$ ipython --no-banner

In [1]: import numpy as np

In [2]: np.set_printoptions(precision=3, suppress=True, linewidth=120)

In [3]: def rd(a):
   ...:     return np.round(a, 3) + 0
   ...: 

In [4]: feats = np.load("case15.npy")

In [5]: feats
Out[5]: 
array([[ 0.168,  0.91 , -0.691,  0.168],
       [ 0.119,  0.793, -0.537,  0.119],
       [-0.119, -0.793,  0.537, -0.119],
       [-0.09 , -0.67 ,  0.422, -0.09 ],
       [ 0.119,  0.793, -0.537,  0.119],
       [-0.02 , -0.178,  0.1  , -0.02 ],
       [-0.1  , -0.716,  0.462, -0.1  ],
       [-0.11 , -0.757,  0.501, -0.11 ],
       [ 0.09 ,  0.67 , -0.422,  0.09 ],
       [ 0.159,  0.894, -0.664,  0.159]])

In [6]: # columns 0 and 3 are equal

In [7]: cov = np.cov(feats, rowvar=False)

In [8]: cov.shape
Out[8]: (4, 4)

In [9]: np.argwhere(np.triu(np.abs(np.corrcoef(feats.T)) > 0.8, 1))
Out[9]: 
array([[0, 1],
       [0, 2],
       [0, 3],
       [1, 2],
       [1, 3],
       [2, 3]])

In [10]: rd(np.median(feats, axis=0))
Out[10]: array([ 0.035,  0.246, -0.161,  0.035])

In [11]: rd(np.linalg.eigvalsh(cov)[::-1])
Out[11]: array([0.915, 0.001, 0.   , 0.   ])

In [12]: rd(np.corrcoef(feats.T))
Out[12]: 
array([[ 1.   ,  0.995, -0.999,  1.   ],
       [ 0.995,  1.   , -0.998,  0.995],
       [-0.999, -0.998,  1.   , -0.999],
       [ 1.   ,  0.995, -0.999,  1.   ]])

In [13]: x = np.array([-5, 7, -9, 4])

In [14]: a = np.maximum(feats @ x, 0)

In [15]: np.maximum(feats @ x, 0) - np.maximum(-feats @ x, 0)
Out[15]: array([ 12.421,  10.265, -10.265,  -8.398,  10.265,  -2.126,  -9.07 ,  -9.698,   8.398,  12.075])

In [16]: rd(np.maximum(feats @ (3 * x), 0))
Out[16]: array([37.263, 30.795,  0.   ,  0.   , 30.795,  0.   ,  0.   ,  0.   , 25.194, 36.225])

In [17]: rd(feats.T @ a)
Out[17]: array([  7.206,  44.005, -31.169,   7.206])
